$ python3 -q
>>> import numpy as np
>>> np.set_printoptions(precision=1, suppress=True, linewidth=140, legacy="1.25")
>>> M2 = np.array([[8, 1, 5, 3], [8, 0, 1, 7], [5, 7, 8, 8], [0, 2, 5, 2]])
>>> A = M2 + M2.T
>>> print(A)
[[16  9 10  3]
 [ 9  0  8  9]
 [10  8 16 13]
 [ 3  9 13  4]]
>>> # symmetric
>>> M2 = A / np.linalg.norm(A, axis=1, keepdims=True)
>>> gram = M2 @ M2.T
>>> print(gram[0])
[1.  0.8 0.8 0.8]
>>> print(np.argwhere(np.triu(np.abs(gram) > 0.95, 1)))
[]
>>> print((gram - 2 * np.eye(4)).round(6).argmax(axis=1))
[2 2 1 2]
>>> print(gram)
[[1.  0.8 0.8 0.8]
 [0.8 1.  0.9 0.7]
 [0.8 0.9 1.  0.9]
 [0.8 0.7 0.9 1. ]]
>>> print(round(float(np.linalg.eigvalsh(A).min()), 1))
-9.0
>>> Q = A.astype(float).copy()
>>> for j in range(4):
...     Q[:, j] -= Q[:, :j] @ (Q[:, :j].T @ Q[:, j])
...     Q[:, j] /= np.linalg.norm(Q[:, j])
... 
>>> print(np.round(Q.T @ Q, 1) + 0)
[[1. 0. 0. 0.]
 [0. 1. 0. 0.]
 [0. 0. 1. 0.]
 [0. 0. 0. 1.]]
>>> print(np.round(Q.T @ A, 1) + 0)
[[21.1 11.9 20.4 12.8]
 [ 0.   9.2 10.   1.6]
 [ 0.   0.   8.5 10. ]
 [ 0.   0.   0.   2.9]]
>>> print(Q.round(1) + 0)
[[ 0.8  0.  -0.6 -0.1]
 [ 0.4 -0.6  0.6 -0.4]
 [ 0.5  0.3  0.4  0.7]
 [ 0.1  0.8  0.3 -0.5]]
>>> ev, evecs = np.linalg.eig(A)
>>> print(np.sort(np.linalg.eigvals(A @ A)))
[   2.2   81.9   94.  1357.8]
>>> print(round(float(np.prod(ev)), 1))
4841.0
>>> print(np.sort(np.linalg.eigvals(A.T)))
[-9.  -1.5  9.7 36.8]
>>> F = np.array([[2, -1, -1], [1, 1, 1], [-2, -1, -1]])
>>> print(F)
[[ 2 -1 -1]
 [ 1  1  1]
 [-2 -1 -1]]
>>> # column 2 repeats column 1
>>> Uu, s, VT = np.linalg.svd(F)
>>> print(s.round(1) + 0)
[3.1 2.3 0. ]
>>> M2 = Uu[:, :2] @ np.diag(s[:2]) @ VT[:2]
>>> print(M2)
[[ 2. -1. -1.]
 [ 1.  1.  1.]
 [-2. -1. -1.]]
>>> print(np.linalg.matrix_rank(F, rtol=0.05))
2
>>> print(np.linalg.matrix_rank(M2))
2
>>> print(round(float(np.linalg.norm(F - M2, 2)), 1), round(float(s[2]), 1))
0.0 0.0
>>> W = np.array([[-1, 0, 2, 3, 2], [2, -2, 1, 1, -2], [3, -2, 0, 1, -1]])
>>> b = np.array([0, 1, -3, -1, 0])
>>> H = np.maximum(F @ W + b, 0)
>>> print((H > 0).astype(int))
[[0 1 0 1 1]
 [1 0 0 1 0]
 [0 1 0 0 0]]
>>> cent = np.array([[-5, -7], [9, 9], [-5, 3], [-6, 6], [-1, 9]])
>>> print((H @ cent).round(6).argmax(axis=1))
[1 1 0]
>>> Uu, s, VT = np.linalg.svd(F, full_matrices=False)
>>> print(np.round(s / s[0], 1) + 0)
[1.  0.8 0. ]
>>> print(s.round(1) + 0)
[3.1 2.3 0. ]
>>> print(np.abs(VT[0]))
[0.9 0.3 0.3]
>>> print(np.round(VT @ VT.T, 1) + 0)
[[1. 0. 0.]
 [0. 1. 0.]
 [0. 0. 1.]]
>>> print(np.abs(Uu[:, 0]).round(6).argmax())
2
>>> P = np.triu(np.array([[-3, 2, 4], [-3, 2, 3], [-3, -1, 2]]), 1) + np.eye(3)
>>> M2 = P @ F @ np.linalg.inv(P)
>>> print(np.round(np.poly(M2), 1) + 0)
[ 1. -2. -1.  0.]
>>> print(round(float(np.linalg.det(M2)), 1))
0.0
>>> print(M2)
[[-4.  5. -2.]
 [-5.  8. -6.]
 [-2.  3. -2.]]
>>> print(P @ F - F @ P)
[[ -6.  -6.  -7.]
 [ -6.  -5. -10.]
 [  0.   4.  11.]]
>>> K = np.load("case1.npy")
>>> print(K)
[[ 1.7  1.3 -1.3]
 [ 1.8  1.3 -0.7]
 [ 0.5  0.1 -0.3]
 [ 1.1  1.1 -1.1]
 [-3.8 -2.9  2.8]
 [-1.7 -1.2  0.8]
 [ 1.9  1.2 -1. ]
 [-4.7 -3.3  3.5]
 [ 0.3  1.1 -0.3]
 [-0.5 -0.3  0.7]
 [-3.5 -2.2  2.4]
 [-4.3 -3.8  3.1]
 [ 2.9  1.9 -1.9]
 [ 0.7  0.2 -0.9]
 [ 0.2  0.  -0.1]
 [-5.2 -4.2  3.7]
 [ 3.7  2.4 -2.4]
 [ 0.1  0.1 -0.8]
 [ 1.3  0.3 -1. ]
 [ 1.1  1.3 -1.1]
 [-2.  -1.3  1.1]
 [-1.9 -1.3  1.2]]
>>> Xc = (K - K.mean(axis=0)) / K.std(axis=0)
>>> print(Xc.std(axis=0))
[1. 1. 1.]
>>> print(np.argwhere(np.abs(Xc) > 2))
[[15  1]]
>>> b = np.linalg.lstsq(np.delete(Xc, 1, axis=1), Xc[:, 1])[0]
>>> print(round(1 - np.var(Xc[:, 1] - np.delete(Xc, 1, axis=1) @ b), 1))
1.0
>>> print(round(np.linalg.norm(K, 2) / np.linalg.norm(K), 1))
1.0
>>> print(np.argsort(-np.linalg.norm(K, axis=0).round(6), kind="stable")[:3])
[0 1 2]
>>> print(np.abs(np.linalg.svd(K)[2][-1]))
[0.6 0.1 0.8]
>>> print([round(float(x), 1) for x in np.linalg.svd(K, compute_uv=False)[:3]])
[17.0, 1.4, 1.1]
>>> M = np.loadtxt("m.csv", delimiter=",")
>>> print(M)
[[ 1. -1.  1. -1.  1. -1.  1. -1.]
 [ 1. -1. -1.  1. -1.  1.  1. -1.]
 [ 1.  1.  1.  1.  1.  1.  1.  1.]]
>>> f = np.array([2, 0, 0])
>>> print(np.correlate(M[0], M[1], "full"))
[-1.  2. -1.  0.  1. -2.  1.  0.  1. -2.  1.  0. -1.  2. -1.]
>>> print(np.polyval(f, M[0]))
[2. 2. 2. 2. 2. 2. 2. 2.]
>>> print(np.cross(M[0, :3], M[1, :3]))
[2. 2. 0.]
>>> print(round(np.linalg.norm(M), 1))
4.9
>>> M2 = M / np.linalg.norm(M, axis=1, keepdims=True)
>>> gram = M2 @ M2.T
>>> print(gram[0].round(1) + 0)
[1. 0. 0.]
>>> t = np.radians(120)
>>> Rm = np.eye(8)
>>> Rm[1, 1] = Rm[2, 2] = np.cos(t)
>>> Rm[1, 2], Rm[2, 1] = -np.sin(t), np.sin(t)
>>> print(Rm)
[[ 1.   0.   0.   0.   0.   0.   0.   0. ]
 [ 0.  -0.5 -0.9  0.   0.   0.   0.   0. ]
 [ 0.   0.9 -0.5  0.   0.   0.   0.   0. ]
 [ 0.   0.   0.   1.   0.   0.   0.   0. ]
 [ 0.   0.   0.   0.   1.   0.   0.   0. ]
 [ 0.   0.   0.   0.   0.   1.   0.   0. ]
 [ 0.   0.   0.   0.   0.   0.   1.   0. ]
 [ 0.   0.   0.   0.   0.   0.   0.   1. ]]
>>> M2 = M @ Rm.T
>>> print(M2)
[[ 1.  -0.4 -1.4 -1.   1.  -1.   1.  -1. ]
 [ 1.   1.4 -0.4  1.  -1.   1.   1.  -1. ]
 [ 1.  -1.4  0.4  1.   1.   1.   1.   1. ]]
>>> print(np.linalg.svd(M, compute_uv=False), np.linalg.svd(M2, compute_uv=False))
[2.8 2.8 2.8] [2.8 2.8 2.8]
>>> E = np.load("test1.npy")
>>> print(E)
[[-0.2  0.5  0.3 -0.8]
 [-0.8  0.1  0.3  0.5]
 [-0.5 -0.3 -0.7 -0.4]
 [ 0.1  0.8 -0.5  0.3]]
>>> f = np.array([2, 4, 3])
>>> print(np.array([np.convolve(row, f, "same") for row in F]))
[[  6   0  -7]
 [  6   9   7]
 [-10 -12  -7]]
>>> feats = np.loadtxt("block2.csv", delimiter=",")
>>> print(feats)
[[ 1.5  1.3 -5.4]
 [-1.2  0.9 -6.6]
 [ 7.7 -9.7 10.3]
 [-2.3  1.   0. ]
 [ 3.8 -0.7  1.6]
 [-3.6  0.1  1.9]
 [ 1.2 -1.5  3.2]
 [ 7.   1.1  1.3]
 [-1.9 -0.9  1.1]
 [ 6.   2.5  5.1]
 [ 0.7  1.5 -0.9]
 [-4.7 -2.1 -0.7]
 [-5.6 -2.6 -9.4]
 [ 4.3 -3.8  5.2]]
>>> M2 = np.c_[feats[:, :1] @ np.array([[-2]]), np.array([1, -3, -1, 2, -3, -3, -1, 2, -2, 0, 1, 1, 3, 1])]
>>> print(M2)
[[ -3.    1. ]
 [  2.4  -3. ]
 [-15.4  -1. ]
 [  4.6   2. ]
 [ -7.6  -3. ]
 [  7.2  -3. ]
 [ -2.4  -1. ]
 [-14.    2. ]
 [  3.8  -2. ]
 [-12.    0. ]
 [ -1.4   1. ]
 [  9.4   1. ]
 [ 11.2   3. ]
 [ -8.6   1. ]]
>>> print(np.round(np.linalg.norm(M2 - feats @ np.linalg.lstsq(feats, M2)[0], axis=0), 1) + 0)
[0. 7.]
